$ ipython --no-banner

In [1]: import numpy as np

In [2]: from numpy import linalg as LA

In [3]: np.set_printoptions(precision=3, suppress=True, linewidth=160)

In [4]: m1 = np.load("mat.npy")

In [5]: print(m1)
[[-3.  0.  0.  0.  0.  0.]
 [ 0. -3.  0.  0.  0.  0.]
 [ 0.  0. -3.  0.  0.  0.]
 [ 0.  0.  0. -3.  0.  0.]
 [ 0.  0.  0.  0. -2.  2.]
 [ 0.  0.  0.  0.  2.  1.]]

In [6]: print(round(LA.norm(m1, "nuc"), 3))
17.0

In [7]: print(m1[5] @ m1[4])
-2.0

In [8]: print(LA.norm(m1, axis=0))
[3.    3.    3.    3.    2.828 2.236]

In [9]: print(LA.norm(m1, axis=1).argmax())
0

In [10]: print(round(LA.norm(m1) ** 2 / LA.norm(m1, 2) ** 2, 3))
5.444

In [11]: print(round(float(LA.norm(m1[5], 1)), 3), np.round(LA.norm(m1[5], np.inf), 3))
3.0 2.0

In [12]: print(LA.matrix_power(m1, 2))
[[ 9.  0.  0.  0.  0.  0.]
 [ 0.  9.  0.  0.  0.  0.]
 [ 0.  0.  9.  0.  0.  0.]
 [ 0.  0.  0.  9.  0.  0.]
 [ 0.  0.  0.  0.  8. -2.]
 [ 0.  0.  0.  0. -2.  5.]]

In [13]: print(np.trace(m1))
-13.0

In [14]: print(np.allclose(m1, m1.T))
True

In [15]: print(np.sort(np.abs(LA.eigvals(m1))))
[2. 3. 3. 3. 3. 3.]

In [16]: print(m1 @ m1)
[[ 9.  0.  0.  0.  0.  0.]
 [ 0.  9.  0.  0.  0.  0.]
 [ 0.  0.  9.  0.  0.  0.]
 [ 0.  0.  0.  9.  0.  0.]
 [ 0.  0.  0.  0.  8. -2.]
 [ 0.  0.  0.  0. -2.  5.]]

In [17]: theta = np.radians(72)

In [18]: r_ = np.eye(6)

In [19]: r_[3, 3] = r_[4, 4] = np.cos(theta)

In [20]: r_[3, 4], r_[4, 3] = -np.sin(theta), np.sin(theta)

In [21]: print(r_)
[[ 1.     0.     0.     0.     0.     0.   ]
 [ 0.     1.     0.     0.     0.     0.   ]
 [ 0.     0.     1.     0.     0.     0.   ]
 [ 0.     0.     0.     0.309 -0.951  0.   ]
 [ 0.     0.     0.     0.951  0.309  0.   ]
 [ 0.     0.     0.     0.     0.     1.   ]]

In [22]: A2 = m1 @ r_.T

In [23]: print(LA.svd(m1, compute_uv=False), LA.svd(A2, compute_uv=False))
[3. 3. 3. 3. 3. 2.] [3. 3. 3. 3. 3. 2.]

In [24]: print(round(LA.det(r_), 3), np.round(np.trace(r_), 3))
1.0 4.618

In [25]: print(np.allclose(LA.norm(m1, axis=1), LA.norm(A2, axis=1)))
True

In [26]: print(r_ @ r_)
[[ 1.     0.     0.     0.     0.     0.   ]
 [ 0.     1.     0.     0.     0.     0.   ]
 [ 0.     0.     1.     0.     0.     0.   ]
 [ 0.     0.     0.    -0.809 -0.588  0.   ]
 [ 0.     0.     0.     0.588 -0.809  0.   ]
 [ 0.     0.     0.     0.     0.     1.   ]]

In [27]: assert r_ == r_.T
ValueError: The truth value of an array with more than one element is ambiguous. Use a.any() or a.all()


In [28]: print(np.allclose(r_ @ r_.T, r_.T @ r_))
True

In [29]: print(LA.matrix_power(r_, 2))
[[ 1.     0.     0.     0.     0.     0.   ]
 [ 0.     1.     0.     0.     0.     0.   ]
 [ 0.     0.     1.     0.     0.     0.   ]
 [ 0.     0.     0.    -0.809 -0.588  0.   ]
 [ 0.     0.     0.     0.588 -0.809  0.   ]
 [ 0.     0.     0.     0.     0.     1.   ]]

In [30]: print(np.sort(np.abs(LA.eigvals(r_))))
[1. 1. 1. 1. 1. 1.]

In [31]: print((r_ + r_.T) / 2)
[[1.    0.    0.    0.    0.    0.   ]
 [0.    1.    0.    0.    0.    0.   ]
 [0.    0.    1.    0.    0.    0.   ]
 [0.    0.    0.    0.309 0.    0.   ]
 [0.    0.    0.    0.    0.309 0.   ]
 [0.    0.    0.    0.    0.    1.   ]]

In [32]: print(np.allclose(r_, r_.T))
False
